$ python -q
>>> import numpy as np
>>> from numpy import linalg as LA
>>> np.set_printoptions(precision=4, suppress=True, linewidth=120)
>>> data = np.loadtxt("mat.csv", delimiter=",")
>>> data
array([[12.,  2.,  1.,  1.],
       [ 0.,  7.,  0.,  2.],
       [ 2.,  0.,  5.,  1.],
       [ 1.,  2.,  1., 10.]])
>>> q, r_ = LA.qr(data)
>>> round(abs(r_[0, 0]), 4), round(float(LA.norm(data[:, 0])), 4)
(np.float64(12.2066), 12.2066)
>>> np.trace(q @ q.T)
np.float64(4.0)
>>> q = data.astype(float).copy()
>>> for j in range(4):
...     q[:, j] -= q[:, :j] @ (q[:, :j].T @ q[:, j])
...     q[:, j] /= LA.norm(q[:, j])
... 
>>> np.round(q.T @ q, 4) + 0
array([[1., 0., 0., 0.],
       [0., 1., 0., 0.],
       [0., 0., 1., 0.],
       [0., 0., 0., 1.]])
>>> x = np.array([0, 1, 2, 2])
>>> rhs = data @ x
>>> rhs
array([ 6., 11., 12., 24.])
>>> np.round(LA.solve(data, rhs), 4) + 0
array([0., 1., 2., 2.])
>>> LA.solve(data, rhs + data[:, 0])
array([1., 1., 2., 2.])
>>> np.round(LA.solve(data, -2 * rhs), 4) + 0
array([ 0., -2., -4., -4.])
>>> np.round(LA.solve(data, data[:, 2]), 4) + 0
array([0., 0., 1., 0.])
>>> t = np.radians(120)
>>> r_ = np.eye(4)
>>> r_[3, 3] = r_[2, 2] = np.cos(t)
>>> r_[3, 2], r_[2, 3] = -np.sin(t), np.sin(t)
>>> r_
array([[ 1.   ,  0.   ,  0.   ,  0.   ],
       [ 0.   ,  1.   ,  0.   ,  0.   ],
       [ 0.   ,  0.   , -0.5  ,  0.866],
       [ 0.   ,  0.   , -0.866, -0.5  ]])
>>> other = data @ r_.T
>>> other
array([[12.    ,  2.    ,  0.366 , -1.366 ],
       [ 0.    ,  7.    ,  1.7321, -1.    ],
       [ 2.    ,  0.    , -1.634 , -4.8301],
       [ 1.    ,  2.    ,  8.1603, -5.866 ]])
>>> np.round(LA.det(r_), 4), round(np.trace(r_), 4)
(np.float64(1.0), np.float64(1.0))
>>> np.abs(other - data).max(axis=0)
array([ 0.    ,  0.    ,  7.1603, 15.866 ])
>>> np.allclose(data @ data.T, other @ other.T)
True
>>> feats = np.loadtxt("w.csv", delimiter=",")
>>> feats
array([[ 0.5  , -0.866],
       [ 0.866,  0.5  ]])
>>> np.round(LA.det(feats[::-1]), 4)
np.float64(-1.0)
>>> np.kron(np.eye(2, dtype=int), feats)
array([[ 0.5  , -0.866,  0.   , -0.   ],
       [ 0.866,  0.5  ,  0.   ,  0.   ],
       [ 0.   , -0.   ,  0.5  , -0.866],
       [ 0.   ,  0.   ,  0.866,  0.5  ]])
>>> np.round(LA.eigvals(feats).sum().real, 4)
np.float64(1.0)
>>> round(float(LA.det(feats.T)), 4)
1.0
>>> LA.eigvals(feats)
array([0.5+0.866j, 0.5-0.866j])
>>> round(float(np.einsum("ii->", feats)), 4)
1.0
>>> r0 = np.array([0, 0])
>>> other = feats + np.outer(r0, np.eye(2)[0])
>>> other
array([[ 0.5  , -0.866],
       [ 0.866,  0.5  ]])
>>> round(LA.det(other) / LA.det(feats), 4), round(1 + LA.solve(feats, r0)[0], 4)
(np.float64(1.0), np.float64(1.0))
>>> x = np.array([-3, 7])
>>> rhs = feats @ x
>>> c, lr = np.zeros(2), 1 / LA.norm(feats, 2) ** 2
>>> for i in range(5):
...     c -= lr * feats.T @ (feats @ c - rhs)
...     if i % 1 == 0: print(i, round(LA.norm(feats @ c - rhs), 4))
... 
0 0.0
1 0.0
2 0.0
3 0.0
4 0.0
>>> round(float(LA.cond(feats)), 4)
1.0
